$ python -q
>>> import numpy as np
>>> from numpy import linalg as LA
>>> np.set_printoptions(precision=3, suppress=True, linewidth=100, legacy="1.25")
>>> arr = np.array([[1.0, -3.0, 0.0, 0.0],
...     [-3.0, -1.0, -3.0, 0.0],
...     [0.0, -3.0, -1.0, -3.0],
...     [0.0, 0.0, -3.0, -1.0]])
>>> arr
array([[ 1., -3.,  0.,  0.],
       [-3., -1., -3.,  0.],
       [ 0., -3., -1., -3.],
       [ 0.,  0., -3., -1.]])
>>> q, Rm = LA.qr(arr)
>>> np.allclose(Rm.T @ Rm, arr.T @ arr)
True
>>> round(abs(Rm[0, 0]), 3), round(LA.norm(arr[:, 0]), 3)
(3.162, 3.162)
>>> m1 = np.loadtxt("mat.csv", delimiter=",")
>>> m1
array([[-3.948,  8.084,  8.961],
       [-3.22 ,  8.715,  9.096],
       [-4.429,  9.55 ,  9.253],
       [-2.101,  8.857,  9.599],
       [-3.057,  9.278,  9.025],
       [-2.601,  9.274, 10.138],
       [-4.57 ,  7.741,  9.775],
       [-0.645,  8.173,  7.488],
       [-3.738,  8.856,  7.607],
       [-3.384,  8.809,  7.832],
       [-4.227,  8.535,  8.574],
       [-3.803,  7.365,  8.021],
       [-2.582,  8.977,  9.928],
       [-2.535,  8.215,  9.876],
       [-4.211,  8.961, 10.294],
       [-1.9  ,  8.502,  7.946],
       [-3.4  ,  9.677,  9.117]])
>>> x0 = np.array([-9, 7, -4])
>>> h1 = np.maximum(m1 @ x0, 0)
>>> m1 * (h1 > 1e-9)[:, None]
array([[-3.948,  8.084,  8.961],
       [-3.22 ,  8.715,  9.096],
       [-4.429,  9.55 ,  9.253],
       [-2.101,  8.857,  9.599],
       [-3.057,  9.278,  9.025],
       [-2.601,  9.274, 10.138],
       [-4.57 ,  7.741,  9.775],
       [-0.645,  8.173,  7.488],
       [-3.738,  8.856,  7.607],
       [-3.384,  8.809,  7.832],
       [-4.227,  8.535,  8.574],
       [-3.803,  7.365,  8.021],
       [-2.582,  8.977,  9.928],
       [-2.535,  8.215,  9.876],
       [-4.211,  8.961, 10.294],
       [-1.9  ,  8.502,  7.946],
       [-3.4  ,  9.677,  9.117]])
>>> m1.T @ h1
array([-3058.694,  7950.08 ,  8177.844])
>>> LA.cond(m1) > 100
False
>>> round(LA.norm(m1, 2) / LA.norm(m1), 3)
0.996
>>> [round(float(x), 3) for x in LA.svd(m1, compute_uv=False)[:3]]
[53.266, 4.014, 2.631]
>>> np.abs(LA.svd(m1)[2][-1])
array([0.15 , 0.684, 0.714])
>>> U, sv, Vh = LA.svd(m1)
>>> np.argmax(sv[:-1] / (sv[1:] + 1e-6)) + 1
1
>>> sv
array([53.266,  4.014,  2.631])
>>> other = U[:, :1] @ np.diag(sv[:1]) @ Vh[:1]
>>> LA.matrix_rank(other)
1
>>> LA.matrix_rank(m1, rtol=0.05)
2
>>> round(float(np.abs(m1 - other).max()), 3)
2.065
>>> other = np.array([[2, -1, 0], [-3, 3, 1], [1, 2, 1]])
>>> np.einsum("ij->j", m1)
array([-54.351, 147.569, 152.53 ])
>>> Xs = m1 - m1.mean(axis=0)
>>> U, sv, Vh = LA.svd(Xs, full_matrices=False)
>>> LA.matrix_rank(Xs)
3
>>> np.abs(Vh[0]).argmax()
0
>>> Vh[0] * np.sign(Vh[0, np.abs(Vh[0]).argmax()])
array([ 0.846, -0.102, -0.524])
>>> np.abs(Vh[-1])
array([0.093, 0.938, 0.334])
>>> round((sv ** 2).sum() ** 2 / (sv ** 4).sum(), 3)
2.458
>>> sv
array([4.416, 3.503, 2.299])
>>> np.abs(U[:, 0]).argmax()
7
>>> np.round(Xs.mean(axis=0), 3) + 0
array([0., 0., 0.])
>>> E = np.loadtxt("arr.csv", delimiter=",")
>>> E
array([[1., 3., 0., 0., 0., 0.],
       [3., 3., 0., 0., 0., 0.],
       [0., 0., 0., 0., 0., 0.],
       [0., 0., 1., 3., 0., 0.],
       [0., 0., 3., 3., 0., 0.],
       [0., 0., 0., 0., 0., 0.],
       [0., 0., 0., 0., 1., 3.],
       [0., 0., 0., 0., 3., 3.],
       [0., 0., 0., 0., 0., 0.]])
>>> # row 5 repeats row 2
>>> hat = E @ LA.solve(E.T @ E, E.T)
>>> round(float(np.trace(hat)), 3)
6.0
>>> LA.matrix_rank(np.eye(9) - hat)
3
>>> hat.round(3) + 0
array([[1., 0., 0., 0., 0., 0., 0., 0., 0.],
       [0., 1., 0., 0., 0., 0., 0., 0., 0.],
       [0., 0., 0., 0., 0., 0., 0., 0., 0.],
       [0., 0., 0., 1., 0., 0., 0., 0., 0.],
       [0., 0., 0., 0., 1., 0., 0., 0., 0.],
       [0., 0., 0., 0., 0., 0., 0., 0., 0.],
       [0., 0., 0., 0., 0., 0., 1., 0., 0.],
       [0., 0., 0., 0., 0., 0., 0., 1., 0.],
       [0., 0., 0., 0., 0., 0., 0., 0., 0.]])
>>> hat @ E[:, 5]
array([0., 0., 0., 0., 0., 0., 3., 3., 0.])
